% python3 -q
>>> import numpy as np
>>> np.set_printoptions(precision=2, suppress=True, linewidth=160, floatmode="fixed")
>>> rd = lambda a: np.round(a, 2) + 0
>>> W0 = np.load("mat.npy")
>>> W0
array([[ 0.30,  0.10,  1.65,  0.40],
       [ 1.70, -0.20,  0.09,  0.00],
       [-0.70,  0.00, -3.24, -0.80],
       [ 0.10, -0.70, -7.10, -1.80],
       [ 2.20,  0.60, -3.55, -0.90],
       [ 0.60, -1.50, -2.88, -0.70],
       [-1.50,  0.70,  0.76,  0.20],
       [-0.30, -1.60,  1.15,  0.30],
       [ 1.60,  0.20,  1.14,  0.30],
       [-0.30,  0.40,  1.99,  0.50],
       [-1.60, -0.50, -0.39, -0.10],
       [ 0.70,  0.00,  2.00,  0.50],
       [-0.60, -0.60, -1.99, -0.50]])
>>> def softmax(z):
...     e = np.exp(z - z.max(axis=-1, keepdims=True))
...     return e / e.sum(axis=-1, keepdims=True)
... 
>>> rd(softmax(W0[5] + 4))
array([0.70, 0.09, 0.02, 0.19])
>>> S = W0 @ W0.T / np.sqrt(4)
>>> softmax(S).round(6).argmax(axis=1)
array([11,  4,  3,  3,  3,  3,  6,  7,  8,  9,  3, 11,  3])
>>> mat = np.load("case15.npy")
>>> mat
array([[ 42,   2,   0,   1],
       [  1,  22,   1,   2],
       [  2,   1,  62,   1],
       [  0,   0,   2, -18]])
>>> hat = np.triu(np.array([[1, 1, 1, 2], [3, 2, 1, 1], [2, 1, 1, 2], [1, 1, 3, 2]]), 1) + np.eye(4)
>>> B = hat @ mat @ np.linalg.inv(hat)
>>> np.trace(B), np.trace(mat)
(np.float64(108.0), np.int64(108))
>>> t = np.radians(45)
>>> R = np.eye(4)
>>> R[3, 3] = R[2, 2] = np.cos(t)
>>> R[3, 2], R[2, 3] = -np.sin(t), np.sin(t)
>>> rd(R)
array([[ 1.00,  0.00,  0.00,  0.00],
       [ 0.00,  1.00,  0.00,  0.00],
       [ 0.00,  0.00,  0.71,  0.71],
       [ 0.00,  0.00, -0.71,  0.71]])
>>> B = mat @ R.T
>>> np.allclose(np.linalg.norm(mat, axis=1), np.linalg.norm(B, axis=1))
True
>>> rd(np.abs(B - mat).max(axis=0))
array([ 0.00,  0.00, 17.45, 44.13])
>>> O, _ = np.linalg.qr(np.array([[-0.9, 0.3, 2.3, -1.0],
...     [0.1, -1.0, 0.0, -0.7],
...     [0.2, -0.1, 2.3, 1.4],
...     [0.3, 0.9, 0.4, 0.9]]))
>>> feats = 5 * O
>>> rd(feats)
array([[-4.62,  0.68, -1.44,  1.07],
       [ 0.51, -3.59, -0.85,  3.34],
       [ 1.03, -0.27, -4.61, -1.62],
       [ 1.54,  3.41, -0.97,  3.17]])
>>> assert feats == feats.T
Traceback (most recent call last):
  File "<python-input-25>", line 1, in <module>
    assert feats == feats.T
           ^^^^^^^^^^^^^^^^
ValueError: The truth value of an array with more than one element is ambiguous. Use a.any() or a.all()
>>> rd(np.abs(np.linalg.eigvals(feats)).max())
np.float64(5.0)
>>> rd(np.linalg.det(feats))
np.float64(-625.0)
>>> rd((feats + feats.T) / 2)
array([[-4.62,  0.59, -0.21,  1.30],
       [ 0.59, -3.59, -0.56,  3.37],
       [-0.21, -0.56, -4.61, -1.30],
       [ 1.30,  3.37, -1.30,  3.17]])
>>> np.allclose(feats @ feats.T, feats.T @ feats)
True
>>> rd((feats - feats.T) / 2)
array([[ 0.00,  0.08, -1.23, -0.24],
       [-0.08,  0.00, -0.29, -0.03],
       [ 1.23,  0.29,  0.00, -0.32],
       [ 0.24,  0.03,  0.32,  0.00]])
>>> np.zeros(4, 4)
Traceback (most recent call last):
  File "<python-input-31>", line 1, in <module>
    np.zeros(4, 4)
    ~~~~~~~~^^^^^^
TypeError: Cannot interpret '4' as a data type
>>> np.diff(mat, axis=0)
array([[-41,  20,   1,   1],
       [  1, -21,  61,  -1],
       [ -2,  -1, -60, -19]])
>>> mat.mean(axis=0)
array([11.25,  6.25, 16.25, -3.50])
>>> np.count_nonzero(mat)
np.int64(13)
>>> mat - mat[0]
array([[  0,   0,   0,   0],
       [-41,  20,   1,   1],
       [-40,  -1,  62,   0],
       [-42,  -2,   2, -19]])
>>> np.unravel_index(np.abs(mat).argmax(), mat.shape)
(np.int64(2), np.int64(2))
>>> rd(np.linalg.svd(mat, compute_uv=False))
array([62.12, 42.09, 22.13, 17.80])
>>> np.abs(mat).max()
np.int64(62)
